>>> import numpy as np
>>> from numpy import linalg as LA
>>> np.set_printoptions(precision=1, suppress=True, linewidth=120, sign=" ")
>>> data = np.load("layer12.npy")
>>> print(data.round(1) + 0)
[[-1.6 -1.6  1.   3.6 -5.8 -5.7 -1.6 -6.4]
 [-1.6 -1.4  1.1  3.4 -5.4 -5.3 -1.6 -5.9]
 [-1.2 -0.4  1.2  1.8 -3.2 -2.3 -1.2 -3.2]
 [-1.1 -0.2  1.1  1.5 -2.6 -1.7 -1.1 -2.6]
 [-1.1 -0.1  1.1  1.2 -2.2 -1.2 -1.1 -2.2]
 [-1.   0.   1.   1.1 -2.1 -1.1 -1.  -2.1]
 [-0.6  0.1  0.5  0.1 -0.8  0.  -0.6 -0.9]
 [-0.4  0.1  0.3 -0.1 -0.5  0.  -0.4 -0.6]
 [-0.2  0.   0.  -0.1 -0.2  0.  -0.2 -0.3]
 [-0.1  0.   0.  -0.1 -0.1  0.  -0.1 -0.1]
 [ 0.2  0.1  0.1  0.4  0.3  0.1  0.2  0.6]
 [ 0.4  0.2  0.3  0.6  0.4  0.2  0.4  1.1]
 [ 1.1  2.3  3.4  3.3  2.2  3.4  1.1  6.7]
 [ 1.1  2.7  4.   3.7  2.6  4.1  1.1  7.6]
 [ 1.2  3.1  4.6  4.   2.9  4.8  1.2  8.6]
 [ 1.2  3.2  4.6  4.1  2.9  4.9  1.2  8.7]
 [ 1.3  3.7  5.3  4.5  3.4  5.8  1.3 10. ]
 [ 1.4  4.3  6.1  5.   3.8  6.8  1.4 11.3]
 [ 1.4  5.1  7.1  5.6  4.4  8.   1.4 13. ]
 [ 1.8  9.  12.2  8.2  7.6 14.8  1.8 21.6]]
>>> # column 6 repeats column 0
>>> rng = np.random.default_rng(38)
>>> A2 = data + rng.integers(-2, 3, (20, 3)) @ rng.integers(-2, 3, (3, 8))
>>> print(A2.round(1) + 0)
[[-4.6 -2.6  0.   2.6 -8.8 -3.7 -4.6 -4.4]
 [ 0.4 -0.4 -0.9  6.4 -4.4 -5.3  0.4 -7.9]
 [-6.2 -2.4  2.2 -2.2 -7.2 -0.3 -6.2  0.8]
 [-1.1  5.8  1.1 -4.5  3.4 -9.7 -1.1 -6.6]
 [-1.1 -4.1  3.1  3.2 -5.2  2.8 -1.1  0.8]
 [-3.  -4.   3.   1.1 -6.1  2.9 -3.   1.9]
 [ 2.4  1.1  1.5  1.1  2.2 -2.   2.4 -2.9]
 [-4.4  2.1 -3.7 -2.1 -2.5  0.  -4.4 -0.6]
 [ 0.8  0.   3.  -2.1  1.8 -2.   0.8 -0.3]
 [-0.1  3.   0.  -3.1  2.9 -4.  -0.1 -2.1]
 [-5.8 -1.9 -1.9 -1.6 -5.7  4.1 -5.8  4.6]
 [ 0.4  1.2 -1.7  1.6  0.4  0.2  0.4  0.1]
 [ 2.1  6.3  4.4 -0.7  7.2 -2.6  2.1  3.7]
 [ 2.1  2.7  7.   1.7  4.6  2.1  2.1  7.6]
 [-2.8  0.1  4.6  3.  -2.1  8.8 -2.8 12.6]
 [-0.8  6.2  4.6 -0.9  4.9  0.9 -0.8  7.7]
 [ 0.3  6.7  2.3  3.5  4.4  3.8  0.3  8. ]
 [ 0.4  2.3  7.1  5.   1.8  8.8  0.4 13.3]
 [-1.6  3.1  8.1  3.6  1.4 10.  -1.6 16. ]
 [-0.2 10.  10.2  7.2  6.6 14.8 -0.2 21.6]]
>>> print(np.round(LA.svd(A2 - data, compute_uv=False), 1) + 0)
[ 28.3  17.8  10.4   0.    0.    0.    0.    0. ]
>>> X = np.load("out10.npy")
>>> print(X)
[[ 2  0  0]
 [ 0  2  0]
 [ 0  0  1]]
>>> left, sig, Vh = LA.svd(X, full_matrices=False)
>>> print(left.T @ left)
[[ 1.  0.  0.]
 [ 0.  1.  0.]
 [ 0.  0.  1.]]
>>> print(left.T @ X @ Vh.T)
[[ 2.  0.  0.]
 [ 0.  2.  0.]
 [ 0.  0.  1.]]
>>> print(sig)
[ 2.  2.  1.]
>>> print(np.allclose(left * sig @ Vh, X))
True
>>> print(np.cumsum(sig ** 2) / np.sum(sig ** 2))
[ 0.4  0.9  1. ]
>>> print(np.sqrt((sig ** 2).sum()), round(LA.norm(X), 1))
3.0 3.0
>>> print(Vh @ Vh.T)
[[ 1.  0.  0.]
 [ 0.  1.  0.]
 [ 0.  0.  1.]]
>>> print(sig / sig[0])
[ 1.   1.   0.5]
>>> w, vecs = LA.eigh(X)
>>> print(LA.svd(X, compute_uv=False))
[ 2.  2.  1.]
>>> print((w > 1e-8).sum(), (w < -1e-8).sum())
3 0
>>> print(LA.eigvalsh(X @ X))
[ 1.  4.  4.]
>>> print(np.unique(w.round(6) + 0, return_counts=True)[1])
[ 1  2]
>>> E = np.loadtxt("data.csv", delimiter=",")
>>> print(E.round(1) + 0)
[[ 0.2 -0.1  0.   0.3 -0.1  0.   0.  -0.2  0.1]
 [-0.1  0.2 -0.2  0.   0.2  0.  -0.1  0.2  0.1]
 [ 0.  -0.2  0.5  0.1 -0.2 -0.2  0.2  0.1 -0.3]
 [ 0.3  0.   0.1  0.6 -0.1  0.   0.   0.1  0.3]
 [-0.1  0.2 -0.2 -0.1  0.5 -0.2  0.2  0.   0.2]
 [ 0.   0.  -0.2  0.  -0.2  0.9  0.1  0.1  0. ]
 [ 0.  -0.1  0.2  0.   0.2  0.1  0.8 -0.1  0.1]
 [-0.2  0.2  0.1  0.1  0.   0.1 -0.1  0.9  0. ]
 [ 0.1  0.1 -0.3  0.3  0.2  0.   0.1  0.   0.4]]
>>> print(round(LA.det(E), 1))
-0.0
>>> print(np.round(E @ E, 1) + 0)
[[ 0.2 -0.1  0.   0.3 -0.1  0.   0.  -0.2  0.1]
 [-0.1  0.2 -0.2  0.   0.2  0.  -0.1  0.2  0.1]
 [ 0.  -0.2  0.5  0.1 -0.2 -0.2  0.2  0.1 -0.3]
 [ 0.3  0.   0.1  0.6 -0.1  0.   0.   0.1  0.3]
 [-0.1  0.2 -0.2 -0.1  0.5 -0.2  0.2  0.   0.2]
 [ 0.   0.  -0.2  0.  -0.2  0.9  0.1  0.1  0. ]
 [ 0.  -0.1  0.2  0.   0.2  0.1  0.8 -0.1  0.1]
 [-0.2  0.2  0.1  0.1  0.   0.1 -0.1  0.9  0. ]
 [ 0.1  0.1 -0.3  0.3  0.2  0.   0.1  0.   0.4]]
>>> q, R = LA.qr(X)
>>> print(np.abs(np.diag(R)))
[ 2.  2.  1.]
>>> print(q.T @ q)
[[ 1.  0.  0.]
 [ 0.  1.  0.]
 [ 0.  0.  1.]]
>>> print(np.allclose(R.T @ R, X.T @ X))
True
>>> print(R)
[[ 2.  0.  0.]
 [ 0.  2.  0.]
 [ 0.  0.  1.]]
>>> print(np.trace(q @ q.T))
3.0
>>> W = np.array([[-2, -2, 0, 1],
...     [-1, -2, -2, 2],
...     [-1, 2, 0, 0],
...     [2, -2, 0, -2],
...     [0, 2, -1, 0],
...     [-2, 1, 1, 1],
...     [-1, -2, 1, 1],
...     [0, 2, 1, 0],
...     [1, -2, -2, -2]])
>>> beta = np.array([4, 1, 1, 2])
>>> act = np.maximum(E @ W + beta, 0)
>>> print((act > 0).mean(axis=0))
[ 1.   0.7  0.8  1. ]
>>> print(act)
[[ 4.4  0.   0.7  1.1]
 [ 4.4  1.1  0.3  1.9]
 [ 3.7  1.9  2.2  1.9]
 [ 5.   0.   0.7  0.3]
 [ 4.4  0.7  0.   2.1]
 [ 2.2  1.   2.3  3. ]
 [ 2.9  0.4  1.6  2.6]
 [ 4.3  3.   1.5  2. ]
 [ 4.7  0.   0.   1. ]]
>>> print(LA.matrix_rank(act))
4
>>> cent = np.array([[5, 1], [0, 2], [0, 5], [5, 3]])
>>> print(W @ cent)
[[ -5  -3]
 [  5  -9]
 [ -5   3]
 [  0  -8]
 [  0  -1]
 [ -5   8]
 [  0   3]
 [  0   9]
 [ -5 -19]]
>>> print((act @ cent).round(6).argmax(axis=1))
[ 0  0  0  0  0  0  0  0  0]
>>> J = np.loadtxt("test3.csv", delimiter=",")
>>> print(J)
[[ 1.  0. -3.  3.  2. -1.  0. -1.  3.]
 [ 0.  1.  0. -3.  3.  2. -1.  0. -1.]
 [-3.  0.  1.  0. -3.  3.  2. -1.  0.]
 [ 3. -3.  0.  1.  0. -3.  3.  2. -1.]
 [ 2.  3. -3.  0.  1.  0. -3.  3.  2.]
 [-1.  2.  3. -3.  0.  1.  0. -3.  3.]
 [ 0. -1.  2.  3. -3.  0.  1.  0. -3.]
 [-1.  0. -1.  2.  3. -3.  0.  1.  0.]
 [ 3. -1.  0. -1.  2.  3. -3.  0.  1.]]
>>> f = np.array([-7, -4])
>>> print(np.polyval(f, J[0]))
[-11.  -4.  17. -25. -18.   3.  -4.   3. -25.]
>>> print(np.array([np.convolve(row, f, "same") for row in J]))
[[ -7.  -4.  21.  -9. -26.  -1.   4.   7. -17.]
 [  0.  -7.  -4.  21.  -9. -26.  -1.   4.   7.]
 [ 21.  12.  -7.  -4.  21.  -9. -26.  -1.   4.]
 [-21.   9.  12.  -7.  -4.  21.  -9. -26.  -1.]
 [-14. -29.   9.  12.  -7.  -4.  21.  -9. -26.]
 [  7. -10. -29.   9.  12.  -7.  -4.  21.  -9.]
 [  0.   7. -10. -29.   9.  12.  -7.  -4.  21.]
 [  7.   4.   7. -10. -29.   9.  12.  -7.  -4.]
 [-21.  -5.   4.   7. -10. -29.   9.  12.  -7.]]
>>> print(np.all(LA.eigvalsh(J) > 0))
False
>>> print([round(float(LA.det(J[:i, :i])), 2) + 0 for i in range(1, 10)])
[1.0, 1.0, -8.0, 55.0, -273.0, -472.0, 5092.0, 40400.0, 307200.0]
>>> print(np.round(LA.eigvalsh(J).min(), 1))
-6.1
>>> lab = rng.permutation(9)
>>> print(lab)
[ 0  7  2  6  8  3  4  1  5]
>>> A2 = J[lab][:, lab]
>>> print(A2)
[[ 1. -1. -3.  0.  3.  3.  2.  0. -1.]
 [-1.  1. -1.  0.  0.  2.  3.  0. -3.]
 [-3. -1.  1.  2.  0.  0. -3.  0.  3.]
 [ 0.  0.  2.  1. -3.  3. -3. -1.  0.]
 [ 3.  0.  0. -3.  1. -1.  2. -1.  3.]
 [ 3.  2.  0.  3. -1.  1.  0. -3. -3.]
 [ 2.  3. -3. -3.  2.  0.  1.  3.  0.]
 [ 0.  0.  0. -1. -1. -3.  3.  1.  2.]
 [-1. -3.  3.  0.  3. -3.  0.  2.  1.]]
>>> print(np.allclose(A2, J))
False
>>> print(np.trace(A2))
9.0
>>> print(round(float(LA.det(J)), 1))
307200.0
>>> W0 = np.load("run12.npy")
>>> print(W0)
[[ 0.  0.  0.  3.]
 [ 0.  0.  0.  2.]
 [ 0.  0.  0.  1.]
 [ 3.  2.  1.  0.]]
>>> # symmetric
>>> x = np.array([-4, -4, -1, 5])
>>> h = np.maximum(W0 @ x, 0)
>>> print(np.maximum(W0 @ (3 * x), 0))
[ 45.  30.  15.   0.]
>>> print(h)
[ 15.  10.   5.   0.]
>>> print(np.maximum(W0 @ x, 0) - np.maximum(-W0 @ x, 0))
[ 15.  10.   5. -21.]
>>> print(W0 * (h > 1e-9)[:, None])
[[ 0.  0.  0.  3.]
 [ 0.  0.  0.  2.]
 [ 0.  0.  0.  1.]
 [ 0.  0.  0.  0.]]
>>> print(np.tanh(W0 @ x))
[ 1.  1.  1. -1.]
>>> print(np.round(LA.eigvalsh(W0).min(), 1))
-3.7
>>> print([round(float(LA.det(W0[:i, :i])), 2) + 0 for i in range(1, 5)])
[0.0, 0.0, 0.0, 0.0]
>>> left, sig, Vh = LA.svd(W0)
>>> vecs = Vh[:(sig > 1e-8).sum()]
>>> x = W0[3] + 3 * W0[1] + rng.integers(2) * np.eye(4)[3]
>>> print(x)
[ 3.  2.  1.  6.]
>>> print(np.diag(vecs.T @ vecs))
[ 0.6  0.3  0.1  1. ]
>>> print(round(float(LA.norm(x - vecs.T @ vecs @ x)), 1))
0.0
>>> m1 = np.array([[0, 1, 0, 0, 0, 0],
...     [1, 0, 1, 0, 1, 1],
...     [0, 1, 0, 1, 0, 1],
...     [0, 0, 1, 0, 1, 1],
...     [0, 1, 0, 1, 0, 0],
...     [0, 1, 1, 1, 0, 0]])
>>> # symmetric, so the eigenvalues are real
>>> x = np.array([1, 3, 3, 2, 1, 2])
>>> rhs = m1 @ x
>>> beta, lr = np.zeros(6), 1 / LA.norm(m1, 2) ** 2
>>> for i in range(30):
...     beta -= lr * m1.T @ (m1 @ beta - rhs)
...     if i % 10 == 0: print(i, round(LA.norm(m1 @ beta - rhs), 1))
... 
0 0.8
10 0.3
20 0.2
>>> print(beta)
[ 0.9  2.9  2.8  2.2  1.3  1.9]
>>> A2 = np.array([[-4, -3, 3],
...     [-4, -1, 5],
...     [-1, 2, 4],
...     [5, -5, -4],
...     [-4, 1, 1],
...     [1, 2, 5]])
>>> print(A2.T @ m1.T)
[[-4 -8  2 -4  1  0]
 [-1  2 -4  5 -6 -4]
 [ 5 13  6 10  1  5]]
>>> print(np.vstack([m1, A2.T]).shape)
(9, 6)
>>> print(np.einsum("ij,ij->i", m1, m1))
[ 1  4  3  3  2  3]
>>> print(np.einsum("ik,kj->ji", m1, A2))
[[-4 -8  2 -4  1  0]
 [-1  2 -4  5 -6 -4]
 [ 5 13  6 10  1  5]]
>>> print(LA.matrix_rank(m1 @ A2))
3
>>> print(np.einsum("ik,kj->ij", m1, A2))
[[-4 -1  5]
 [-8  2 13]
 [ 2 -4  6]
 [-4  5 10]
 [ 1 -6  1]
 [ 0 -4  5]]
>>> print(LA.matrix_rank(np.vstack([m1, A2.T])))
6
>>> mat = np.load("sample4.npy")
>>> print(mat)
[[-72.2  40.6 -33.5 -58.2  -3.8 -74.1]
 [-56.6  29.2 -28.7 -43.3  -1.8 -57.5]
 [-39.6  17.3 -23.1 -27.6   0.1 -39.5]
 [-35.8  14.8 -21.8 -24.2   0.5 -35.6]
 [-33.4  13.3 -20.9 -22.1   0.7 -33.1]
 [-20.6   5.4 -15.9 -11.1   1.6 -19.8]
 [ -9.1  -0.4 -10.5  -2.3   2.   -8.1]
 [ -0.2  -1.9  -3.3   1.8   1.    0.3]
 [  0.3  -0.7  -1.    0.8   0.3   0.4]
 [  0.2  -0.6  -0.8   0.6   0.2   0.4]
 [  0.2  -0.4  -0.5   0.4   0.1   0.3]
 [ -1.4   1.    2.   -1.7  -0.4  -1.6]
 [ -1.6  -7.5   5.2   4.3   2.5  -0.4]
 [ -1.1  -9.2   5.5   5.7   3.    0.4]
 [  1.9 -17.5   6.4  13.3   5.6   4.7]
 [  2.  -17.8   6.4  13.5   5.7   4.9]
 [  6.8 -28.9   7.3  23.9   9.   11.3]]
>>> # rank 3
>>> print(mat.sum(axis=0))
[-260.2   36.8 -127.1 -126.3   26.4 -246.9]
>>> print(LA.matrix_rank(mat))
3
>>> cent = mat[[12, 13]].astype(float)
>>> for _ in range(7):
...     lab = LA.norm(mat[:, None] - cent, axis=-1).argmin(axis=1)
...     cent = np.array([mat[lab == j].mean(axis=0) for j in range(2)])
... 
>>> print(lab)
[ 0  0  0  0  0  1  1  1  1  1  1  1  1  1  1  1  1]
>>> print(np.bincount(lab))
[  5  12]
>>> print(np.abs(cent[1] - cent[0]).argmax())
5
>>> D = LA.norm(mat[:, None] - mat[None], axis=-1)
>>> print(LA.matrix_rank(D ** 2))
5
>>> print(np.flatnonzero(D[1] < D.mean() / 2))
[ 1]
>>> print(LA.norm(mat, axis=1))
[ 129.9  100.4   68.7   61.9   57.6   35.    16.3    4.3    1.5    1.3    0.8    3.5   10.6   12.5   24.1   24.5   41.4]
>>> print(D[:5, :5])
[[  0.   29.9  62.1  69.1  73.5]
 [ 29.9   0.   32.2  39.2  43.6]
 [ 62.1  32.2   0.    6.9  11.4]
 [ 69.1  39.2   6.9   0.    4.5]
 [ 73.5  43.6  11.4   4.5   0. ]]
>>> print((D + 1e9 * np.eye(17)).round(6).argmin(axis=1))
[  1   0   3   4   3   6   7   8   9   8   9  10  13  12  15  14  15]
>>> print(np.unravel_index(D.round(6).argmax(), D.shape))
(np.int64(0), np.int64(16))
>>> print(D[1].round(6).argsort(kind="stable")[:4])
[ 1  0  2  3]
>>> K = np.load("w.npy")
>>> print(K)
[[  0.2  -0.9   0.1  -0.4  -1.5]
 [  1.   -0.2   1.2   0.    0. ]
 [ -0.3   0.5   1.   -0.4  -0.4]
 [ -0.3   1.    2.2   0.7   0.9]
 [  0.7   0.7  -2.6  -0.7   1.1]
 [  2.1   0.    0.8  -0.5   1. ]
 [ -0.4  -0.2   0.    0.8   0. ]
 [  0.6  -0.8  -1.5   0.6   1. ]
 [  1.6   1.   -0.9   0.8  -0.4]
 [-18.   -6.   -1.   -5.   11. ]
 [  1.2  -0.4  -0.9   0.6  -1.5]
 [  2.8   1.3  -1.6  -0.3   1.9]
 [ -1.5   1.6   1.2   0.8   0.6]
 [ -0.7  -1.3  -1.6   1.2   0.3]
 [ -0.4   1.2   1.2   1.   -0.2]
 [ -0.9  -1.4  -0.6   0.8   0.8]
 [  1.3   0.1   0.3  -1.4  -0.9]
 [ -0.4   0.    0.6   0.    0.4]
 [  0.    2.3   0.3   0.3  -1.2]
 [ -0.6  -1.3   0.8   0.    1.5]]
>>> A2 = K + rng.integers(-2, 3, (20, 1)) @ rng.integers(-2, 3, (1, 5))
>>> print(A2)
[[ -3.8   3.1   0.1  -0.4  -3.5]
 [  3.   -2.2   1.2   0.    1. ]
 [ -4.3   4.5   1.   -0.4  -2.4]
 [ -4.3   5.    2.2   0.7  -1.1]
 [  2.7  -1.3  -2.6  -0.7   2.1]
 [ -1.9   4.    0.8  -0.5  -1. ]
 [  3.6  -4.2   0.    0.8   2. ]
 [ -3.4   3.2  -1.5   0.6  -1. ]
 [  1.6   1.   -0.9   0.8  -0.4]
 [-20.   -4.   -1.   -5.   10. ]
 [ -0.8   1.6  -0.9   0.6  -2.5]
 [ -1.2   5.3  -1.6  -0.3  -0.1]
 [  0.5  -0.4   1.2   0.8   1.6]
 [ -2.7   0.7  -1.6   1.2  -0.7]
 [  1.6  -0.8   1.2   1.    0.8]
 [  1.1  -3.4  -0.6   0.8   1.8]
 [  3.3  -1.9   0.3  -1.4   0.1]
 [  1.6  -2.    0.6   0.    1.4]
 [  2.    0.3   0.3   0.3  -0.2]
 [ -2.6   0.7   0.8   0.    0.5]]
>>> print(np.abs(A2 - K).sum(axis=1))
[ 10.   5.  10.  10.   5.  10.  10.  10.   0.   5.   5.  10.   5.   5.   5.   5.   5.   5.   5.   5.]
>>> print(np.round(LA.svd(A2 - K, compute_uv=False), 1) + 0)
[ 19.   0.   0.   0.   0.]
>>> print(LA.matrix_rank(A2 - K, tol=1e-8))
1
>>> print(A2 - K)
[[-4.  4.  0.  0. -2.]
 [ 2. -2.  0.  0.  1.]
 [-4.  4.  0.  0. -2.]
 [-4.  4.  0.  0. -2.]
 [ 2. -2.  0.  0.  1.]
 [-4.  4.  0.  0. -2.]
 [ 4. -4.  0.  0.  2.]
 [-4.  4.  0.  0. -2.]
 [ 0.  0.  0.  0.  0.]
 [-2.  2.  0.  0. -1.]
 [-2.  2.  0.  0. -1.]
 [-4.  4.  0.  0. -2.]
 [ 2. -2.  0.  0.  1.]
 [-2.  2.  0.  0. -1.]
 [ 2. -2.  0.  0.  1.]
 [ 2. -2.  0.  0.  1.]
 [ 2. -2.  0.  0.  1.]
 [ 2. -2.  0.  0.  1.]
 [ 2. -2.  0.  0.  1.]
 [-2.  2.  0.  0. -1.]]
>>> Xs = (A2 - A2.mean(axis=0)) / A2.std(axis=0)
>>> print(np.argwhere(np.abs(Xs) > 2))
[[ 4  2]
 [ 9  0]
 [ 9  3]
 [ 9  4]]
>>> print(Xs.std(axis=0))
[ 1.  1.  1.  1.  1.]
>>> beta = LA.lstsq(np.delete(Xs, 2, axis=1), Xs[:, 2])[0]
>>> print(round(float(1 - np.var(Xs[:, 2] - np.delete(Xs, 2, axis=1) @ beta)), 1))
0.0
>>> print(beta.round(1) + 0)
[-0.1  0.   0.1 -0.2]
